$ python -q
>>> import numpy as np
>>> np.set_printoptions(precision=2, suppress=True, linewidth=200, sign=" ")
>>> rd = lambda a: np.round(a, 2) + 0
>>> M = np.loadtxt("mat.csv", delimiter=",")
>>> M
array([[ 0.,  1.,  1.,  1.],
       [ 1.,  0.,  0.,  1.],
       [ 1.,  0.,  0.,  0.],
       [ 1.,  1.,  0.,  0.]])
>>> C2 = M.T @ M
>>> np.allclose(C2, C2.T)
True
>>> C2
array([[ 3.,  1.,  0.,  1.],
       [ 1.,  2.,  1.,  1.],
       [ 0.,  1.,  1.,  1.],
       [ 1.,  1.,  1.,  2.]])
>>> (M @ M.T).shape
(4, 4)
>>> np.diag(C2)
array([ 3.,  2.,  1.,  2.])
>>> rd(np.linalg.svd(M, compute_uv=False) ** 2)
array([ 4.71,  2.19,  1.  ,  0.1 ])
>>> np.linalg.matrix_rank(C2)
np.int64(4)
>>> w1 = np.array([[1, 3, -3, 0, 0],
...     [-2, -1, 1, 1, 2],
...     [2, 0, 3, -2, 0],
...     [0, -2, -3, -3, -2]])
>>> beta = np.array([-3, 1, -2, -1, -4])
>>> hid = np.maximum(M @ w1 + beta, 0)
>>> hid
array([[ 0.,  0.,  0.,  0.,  0.],
       [ 0.,  2.,  0.,  0.,  0.],
       [ 0.,  4.,  0.,  0.,  0.],
       [ 0.,  3.,  0.,  0.,  0.]])
>>> C = np.array([[-5, 9, -1], [-4, 8, -6], [1, 9, -7], [-1, -4, 8], [6, 4, -1]])
>>> w1 @ C
array([[-20,   6,   2],
       [ 26, -13,   7],
       [ -5,  53, -39],
       [ -4, -39,  11]])
>>> rng = np.random.default_rng(796)
>>> other = M + rng.integers(-2, 3, (4, 3)) @ rng.integers(-2, 3, (3, 4))
>>> other
array([[ 1.,  4.,  3.,  2.],
       [ 0., -1., -2.,  3.],
       [ 4.,  8.,  6.,  3.],
       [-2., -6., -6., -3.]])
>>> np.abs(other - M).sum(axis=1)
array([  7.,   6.,  20.,  19.])
>>> other - M
array([[ 1.,  3.,  2.,  1.],
       [-1., -1., -2.,  2.],
       [ 3.,  8.,  6.,  3.],
       [-3., -7., -6., -3.]])
>>> np.linalg.matrix_rank(other - M, tol=1e-8)
np.int64(3)
>>> np.argwhere(np.triu(M))
array([[ 0,  1],
       [ 0,  2],
       [ 0,  3],
       [ 1,  3]])
>>> low = np.diag(M.sum(axis=1)) - M
>>> low @ np.ones(4)
array([ 0.,  0.,  0.,  0.])
>>> (np.linalg.eigvalsh(low) < 1e-8).sum()
np.int64(1)
